In [1]: import numpy as np

In [2]: np.set_printoptions(precision=2, suppress=True, linewidth=140)

In [3]: other = np.array([[6, 0, 9, 4, 4, 0, 5],
   ...:     [0, 1, 7, 6, 9, 9, 5],
   ...:     [1, 3, 4, 3, 4, 2, 3],
   ...:     [8, 4, 3, 2, 6, 7, 3],
   ...:     [2, 0, 7, 8, 1, 1, 3],
   ...:     [7, 1, 8, 1, 1, 3, 7],
   ...:     [2, 5, 8, 1, 5, 0, 1]])

In [4]: E = other + other.T

In [5]: E
Out[5]: 
array([[12,  0, 10, 12,  6,  7,  7],
       [ 0,  2, 10, 10,  9, 10, 10],
       [10, 10,  8,  6, 11, 10, 11],
       [12, 10,  6,  4, 14,  8,  4],
       [ 6,  9, 11, 14,  2,  2,  8],
       [ 7, 10, 10,  8,  2,  6,  7],
       [ 7, 10, 11,  4,  8,  7,  2]])

In [6]: ev, V = np.linalg.eigh(E)

In [7]: np.linalg.svd(E, compute_uv=False)
Out[7]: array([54.78, 15.69, 11.77,  9.52,  6.03,  4.24,  0.95])

In [8]: np.abs(V[:, -1])
Out[8]: array([0.38, 0.35, 0.45, 0.4 , 0.37, 0.35, 0.34])

In [9]: np.round(V.T @ V, 2) + 0
Out[9]: 
array([[1., 0., 0., 0., 0., 0., 0.],
       [0., 1., 0., 0., 0., 0., 0.],
       [0., 0., 1., 0., 0., 0., 0.],
       [0., 0., 0., 1., 0., 0., 0.],
       [0., 0., 0., 0., 1., 0., 0.],
       [0., 0., 0., 0., 0., 1., 0.],
       [0., 0., 0., 0., 0., 0., 1.]])

In [10]: ev
Out[10]: array([-15.69, -11.77,  -6.03,   0.95,   4.24,   9.52,  54.78])

In [11]: np.abs(V[:, -1]).round(6).argmax()
Out[11]: np.int64(2)

In [12]: np.linalg.eigvalsh(E + -1 * np.eye(7))
Out[12]: array([-16.69, -12.77,  -7.03,  -0.05,   3.24,   8.52,  53.78])

In [13]: ev.sum(), np.trace(E)
Out[13]: (np.float64(36.0), np.int64(36))

In [14]: print(np.all(np.linalg.eigvalsh(E) > 0))
False

In [15]: x = np.array([-2, -2, 2, -2, 0, -1, -2])

In [16]: E @ x
Out[16]: array([-49, -34, -68, -56, -54, -50, -31])

In [17]: np.einsum("ij,j->i", E, x)
Out[17]: array([-49, -34, -68, -56, -54, -50, -31])

In [18]: (E @ x).argmax()
Out[18]: np.int64(6)

In [19]: E @ np.eye(7)[1]
Out[19]: array([ 0.,  2., 10., 10.,  9., 10., 10.])

In [20]: E @ (2 * x)
Out[20]: array([ -98,  -68, -136, -112, -108, -100,  -62])

In [21]: other = np.array([[5, 5, 5, 5, -4, 5, -3, 0, 4, -3, 5, -2, 4],
    ...:     [5, 2, 0, 4, 5, -1, -1, -3, 1, -2, 4, 0, 2],
    ...:     [-1, 0, 3, -1, -4, 4, -5, 0, -1, 2, -1, 1, -4],
    ...:     [3, -3, -4, 1, -1, 2, -3, 5, -5, 0, 2, -1, -2],
    ...:     [-4, -4, -4, -2, 5, 4, 3, -4, -2, 3, 4, 4, -2],
    ...:     [1, -5, 1, 3, -5, 0, 0, -3, -3, 3, 5, -2, 2],
    ...:     [2, -4, 1, 5, -1, 1, 0, 1, 4, 5, -4, 0, -3],
    ...:     [-5, -2, 0, -2, 2, 3, 2, -4, -5, -5, 3, -2, 3],
    ...:     [1, 5, 5, 4, -5, 1, -4, -2, 5, 4, -3, -1, -5],
    ...:     [-3, -1, -3, -2, 4, 5, -5, -3, -5, 4, 4, -5, 0],
    ...:     [-3, 0, 2, 3, -3, 1, 2, -4, 5, 4, 5, -2, -1],
    ...:     [2, 0, -5, -1, -4, 3, 5, 4, -1, -5, 2, 3, 2],
    ...:     [5, 4, -1, -1, -3, -3, 3, -3, 2, 3, 2, 1, -4]])

In [22]: m1 = np.triu(other)

In [23]: m1
Out[23]: 
array([[ 5,  5,  5,  5, -4,  5, -3,  0,  4, -3,  5, -2,  4],
       [ 0,  2,  0,  4,  5, -1, -1, -3,  1, -2,  4,  0,  2],
       [ 0,  0,  3, -1, -4,  4, -5,  0, -1,  2, -1,  1, -4],
       [ 0,  0,  0,  1, -1,  2, -3,  5, -5,  0,  2, -1, -2],
       [ 0,  0,  0,  0,  5,  4,  3, -4, -2,  3,  4,  4, -2],
       [ 0,  0,  0,  0,  0,  0,  0, -3, -3,  3,  5, -2,  2],
       [ 0,  0,  0,  0,  0,  0,  0,  1,  4,  5, -4,  0, -3],
       [ 0,  0,  0,  0,  0,  0,  0, -4, -5, -5,  3, -2,  3],
       [ 0,  0,  0,  0,  0,  0,  0,  0,  5,  4, -3, -1, -5],
       [ 0,  0,  0,  0,  0,  0,  0,  0,  0,  4,  4, -5,  0],
       [ 0,  0,  0,  0,  0,  0,  0,  0,  0,  0,  5, -2, -1],
       [ 0,  0,  0,  0,  0,  0,  0,  0,  0,  0,  0,  3,  2],
       [ 0,  0,  0,  0,  0,  0,  0,  0,  0,  0,  0,  0, -4]])

In [24]: # triangular

In [25]: W = np.array([[-2, 5],
    ...:     [-3, 5],
    ...:     [-2, 0],
    ...:     [-3, 2],
    ...:     [0, -4],
    ...:     [-5, -4],
    ...:     [1, -5],
    ...:     [3, -2],
    ...:     [3, 3],
    ...:     [0, -5],
    ...:     [-4, -5],
    ...:     [-1, -1],
    ...:     [-4, 0]])

In [26]: coef = np.array([3, 2])

In [27]: act = np.maximum(m1 @ W + coef, 0)

In [28]: (act > 0).astype(int)
Out[28]: 
array([[0, 1],
       [0, 1],
       [0, 1],
       [0, 0],
       [0, 0],
       [0, 0],
       [1, 1],
       [0, 1],
       [1, 1],
       [0, 0],
       [0, 0],
       [0, 0],
       [1, 1]])

In [29]: act
Out[29]: 
array([[ 0, 77],
       [ 0,  8],
       [ 0, 16],
       [ 0,  0],
       [ 0,  0],
       [ 0,  0],
       [46,  7],
       [ 0,  7],
       [51, 13],
       [ 0,  0],
       [ 0,  0],
       [ 0,  0],
       [19,  2]])

In [30]: print(np.linalg.matrix_rank(act))
2

In [31]: (act > 0).mean(axis=0)
Out[31]: array([0.23, 0.54])

In [32]: basis = np.array([[2, -3, 0], [1, 2, 2]])

In [33]: W @ basis
Out[33]: 
array([[  1,  16,  10],
       [ -1,  19,  10],
       [ -4,   6,   0],
       [ -4,  13,   4],
       [ -4,  -8,  -8],
       [-14,   7,  -8],
       [ -3, -13, -10],
       [  4, -13,  -4],
       [  9,  -3,   6],
       [ -5, -10, -10],
       [-13,   2, -10],
       [ -3,   1,  -2],
       [ -8,  12,   0]])

In [34]: (act @ basis).round(6).argmax(axis=1)
Out[34]: array([1, 1, 1, 0, 0, 0, 0, 1, 0, 0, 0, 0, 0])

In [35]: print(act @ basis)
[[  77  154  154]
 [   8   16   16]
 [  16   32   32]
 [   0    0    0]
 [   0    0    0]
 [   0    0    0]
 [  99 -124   14]
 [   7   14   14]
 [ 115 -127   26]
 [   0    0    0]
 [   0    0    0]
 [   0    0    0]
 [  40  -53    4]]

In [36]: A = np.load("out19.npy")

In [37]: A.round(2) + 0
Out[37]: 
array([[-0.52,  0.17, -0.04, -0.09,  0.41,  0.31, -0.24,  0.15, -0.01, -0.13,  0.27,  0.52],
       [ 0.17, -0.31, -0.5 , -0.03,  0.22,  0.05,  0.52,  0.34,  0.27, -0.11,  0.39, -0.17],
       [-0.04, -0.5 ,  0.33,  0.47, -0.47,  0.  , -0.42, -0.38, -0.92,  0.39,  0.09,  0.52],
       [-0.09, -0.03,  0.47,  0.38,  0.12, -0.27,  0.34, -0.08,  0.  ,  0.8 , -0.08,  0.55],
       [ 0.41,  0.22, -0.47,  0.12,  0.45,  0.97,  0.3 , -0.57,  0.32,  0.42,  0.31, -0.32],
       [ 0.31,  0.05,  0.  , -0.27,  0.97, -0.06, -0.38, -0.67, -0.72, -0.29,  0.  , -0.03],
       [-0.24,  0.52, -0.42,  0.34,  0.3 , -0.38, -0.68,  0.12, -0.07,  0.46, -0.17, -0.26],
       [ 0.15,  0.34, -0.38, -0.08, -0.57, -0.67,  0.12, -0.03,  0.67, -0.22,  0.16,  0.48],
       [-0.01,  0.27, -0.92,  0.  ,  0.32, -0.72, -0.07,  0.67, -0.17,  0.49, -0.31,  0.19],
       [-0.13, -0.11,  0.39,  0.8 ,  0.42, -0.29,  0.46, -0.22,  0.49,  0.93,  0.38, -0.29],
       [ 0.27,  0.39,  0.09, -0.08,  0.31,  0.  , -0.17,  0.16, -0.31,  0.38, -0.65,  0.24],
       [ 0.52, -0.17,  0.52,  0.55, -0.32, -0.03, -0.26,  0.48,  0.19, -0.29,  0.24,  0.34]])

In [38]: ev, V = np.linalg.eigh(A)

In [39]: x = np.array([2, 2, 0, 1, 0, 2, 1, 1, 2, 1, 1, 1])

In [40]: np.round(np.linalg.eigvalsh(A[1:, 1:]), 2) + 0
Out[40]: array([-1.99, -1.  , -1.  , -1.  , -1.  , -0.07,  0.  ,  0.59,  1.98,  2.  ,  2.  ])
